$ python -q
>>> import numpy as np
>>> import numpy.linalg as la
>>> np.set_printoptions(precision=2, suppress=True, linewidth=160, sign=" ")
>>> def rd(a):
...     return np.round(a, 2) + 0
... 
>>> feats = np.load("arr.npy")
>>> print(feats)
[[ 4  1 -2 -1  3  2 -6  1 -1 -6  4  4 -3 -4  1]
 [ 1 -6  0 -3  1 -4 -2 -1  3  1  1  0 -1  5  0]
 [-2  0  0 -2  2  1 -4  2  0  3  6  4  1 -1  2]
 [-1 -3 -2 -6 -1  3  4  2 -2 -2  1  1  3 -3 -5]
 [ 3  1  2 -1  0 -2  4  2  0  0  2 -2  1  5 -5]
 [ 2 -4  1  3 -2 -4  0 -5  0 -4 -3  3  5  4  4]
 [-6 -2 -4  4  4  0  2  0 -5 -5 -2  0  3 -2 -1]
 [ 1 -1  2  2  2 -5  0 -4 -1 -1  1  0  2  2  0]
 [-1  3  0 -2  0  0 -5 -1 -4 -1  0  4  5 -1  6]
 [-6  1  3 -2  0 -4 -5 -1 -1  2 -1 -3  1 -2 -2]
 [ 4  1  6  1  2 -3 -2  1  0 -1 -6 -2  0  2 -1]
 [ 4  0  4  1 -2  3  0  0  4 -3 -2  6  0  2  0]
 [-3 -1  1  3  1  5  3  2  5  1  0  0  2  0  0]
 [-4  5 -1 -3  5  4 -2  2 -1 -2  2  2  0 -2  2]
 [ 1  0  2 -5 -5  4 -1  0  6 -2 -1  0  0  2  6]]
>>> evals, vecs = la.eigh(feats)
>>> vec = np.array([-5, 4, 2, 0, 0, 5, 1, -5, -4, 3, 1, -4, 5, -5, -1])
>>> print(vec @ feats @ vec)
-108
>>> print((np.sign(vecs[:, -1].round(6)) == np.sign(vecs[0, -1].round(6))).astype(int))
[ 1  1  1  0  0  1  0  0  1  0  1  1  0  1  1]
>>> print(rd(vec @ feats @ vec / (vec @ vec)), rd(evals[0]), rd(evals[-1]))
-0.57 -20.24 17.91
>>> B = feats[0, 0] * feats[1:] - np.outer(feats[1:, 0], feats[0])
>>> print(B)
[[  0 -25   2 -11   1 -18  -2  -5  13  10   0  -4  -1  24  -1]
 [  0   2  -4 -10  14   8 -28  10  -2   0  32  24  -2 -12  10]
 [  0 -11 -10 -25  -1  14  10   9  -9 -14   8   8   9 -16 -19]
 [  0   1  14  -1  -9 -14  34   5   3  18  -4 -20  13  32 -23]
 [  0 -18   8  14 -14 -20  12 -22   2  -4 -20   4  26  24  14]
 [  0  -2 -28  10  34  12 -28   6 -26 -56  16  24  -6 -32   2]
 [  0  -5  10   9   5 -22   6 -17  -3   2   0  -4  11  12  -1]
 [  0  13  -2  -9   3   2 -26  -3 -17 -10   4  20  17  -8  25]
 [  0  10   0 -14  18  -4 -56   2 -10 -28  20  12 -14 -32  -2]
 [  0   0  32   8  -4 -20  16   0   4  20 -40 -24  12  24  -8]
 [  0  -4  24   8 -20   4  24  -4  20  12 -24   8  12  24  -4]
 [  0  -1  -2   9  13  26  -6  11  17 -14  12  12  -1 -12   3]
 [  0  24 -12 -16  32  24 -32  12  -8 -32  24  24 -12 -24  12]
 [  0  -1  10 -19 -23  14   2  -1  25  -2  -8  -4   3  12  23]]
>>> print(la.matrix_rank(B), la.matrix_rank(feats))
14 15
>>> print(np.flatnonzero(~B.round(6).any(axis=1)))
[]
